% ipython --no-banner

In [1]: import numpy as np

In [2]: np.set_printoptions(precision=3, suppress=True, linewidth=160, floatmode="fixed")

In [3]: W0 = np.loadtxt("data.csv", delimiter=",")

In [4]: print(W0)
[[-13.765 -14.263   7.076  -3.407   9.105 -11.676  10.709  -0.620   5.284 -17.971]
 [-16.696 -14.966   8.196  -4.693   8.424 -12.453   9.458  -1.186   5.227 -17.440]
 [-14.909 -13.049   7.562  -4.126   7.644 -12.918   8.812  -1.176   4.267 -18.014]
 [ 15.565   7.463   8.207  -1.733  -8.194  -9.209  -1.556   6.639 -10.057  -5.496]
 [ -1.169   6.533 -14.023  10.304   6.175  25.012  -7.817  12.004  -0.155 -16.080]
 [  0.275   8.163 -14.880   9.582   3.705  25.683 -10.324   7.021  -0.322 -15.353]
 [-15.783 -15.830   7.410  -5.115   9.113 -14.271   8.005  -1.467   5.362 -18.138]
 [ 17.666   7.864   8.047  -1.760 -10.296  -7.109  -1.386   6.363 -11.282  -5.696]
 [  0.006   7.251 -12.269   9.338   4.157  28.067  -7.923   9.917   0.257 -15.681]
 [ 16.148   6.829   6.461  -1.818 -10.638  -7.985  -0.760   5.594  -7.870  -3.168]
 [ -1.783   6.470 -12.839  10.394   4.681  25.864  -8.000   8.662  -0.761 -15.362]
 [ 14.691   6.444   7.144   0.910  -9.911  -8.681   0.351   6.680 -10.504  -4.993]
 [ -1.461   6.115 -13.314  10.372   4.170  24.504  -9.589   9.476   2.537 -15.972]
 [ 14.565   7.580   5.425  -0.678  -8.906  -8.857  -2.330   6.301 -10.230  -5.312]
 [ 16.877   7.709   8.513   0.600  -9.660  -6.488  -2.269   6.154 -10.392  -3.109]
 [-13.765 -13.718   6.969  -3.820   7.226 -13.890   9.004  -0.230   5.025 -18.478]]

In [5]: rng = np.random.default_rng(48657)

In [6]: other = W0 + rng.integers(-2, 3, (16, 3)) @ rng.integers(-2, 3, (3, 10))

In [7]: print(other)
[[-12.765 -13.263  11.076  -1.407   8.105  -9.676  10.709   0.380   3.284 -14.971]
 [-21.696 -12.966   1.196  -7.693   9.424 -14.453   9.458  -2.186   9.227 -19.440]
 [-22.909  -4.049   7.562  -4.126   7.644  -9.918   8.812  -0.176   6.267 -11.014]
 [ 12.565   7.463   2.207  -5.733  -5.194 -12.209  -1.556   4.639  -6.057  -9.496]
 [  3.831   2.533 -12.023  14.304   1.175  26.012  -7.817  14.004  -4.155 -16.080]
 [ -1.725  10.163 -12.880   3.582  13.705  23.683 -10.324   3.021   3.678 -17.353]
 [-16.783 -17.830   2.410 -10.115  14.113 -18.271   8.005  -4.467   9.362 -24.138]
 [ 20.666   5.864   9.047   3.240 -17.296  -5.109  -1.386   9.363 -15.282  -3.696]
 [ -0.994   7.251 -12.269   3.338  13.157  25.067  -7.923   5.917   4.257 -19.681]
 [ 25.148  -1.171  10.461   0.182 -11.638  -8.985  -0.760   5.594 -11.870  -7.168]
 [ -3.783   7.470 -14.839   8.394   6.681  24.864  -8.000   7.662   1.239 -16.362]
 [  6.691  12.444   1.144  -1.090  -9.911  -8.681   0.351   6.680  -6.504  -2.993]
 [ -3.461   5.115 -20.314   9.372   2.170  22.504  -9.589   9.476   4.537 -18.972]
 [ 10.565   9.580   1.425  -4.678  -4.906 -10.857  -2.330   4.301  -6.230  -7.312]
 [ 17.877   7.709   8.513   6.600 -18.660  -3.488  -2.269  10.154 -14.392   0.891]
 [ -5.765 -21.718   7.969  -0.820   3.226 -14.890   9.004   0.770   1.025 -22.478]]

In [8]: print(np.round(np.linalg.svd(other - W0, compute_uv=False), 3) + 0)
[35.623 24.822 16.059  0.000  0.000  0.000  0.000  0.000  0.000  0.000]
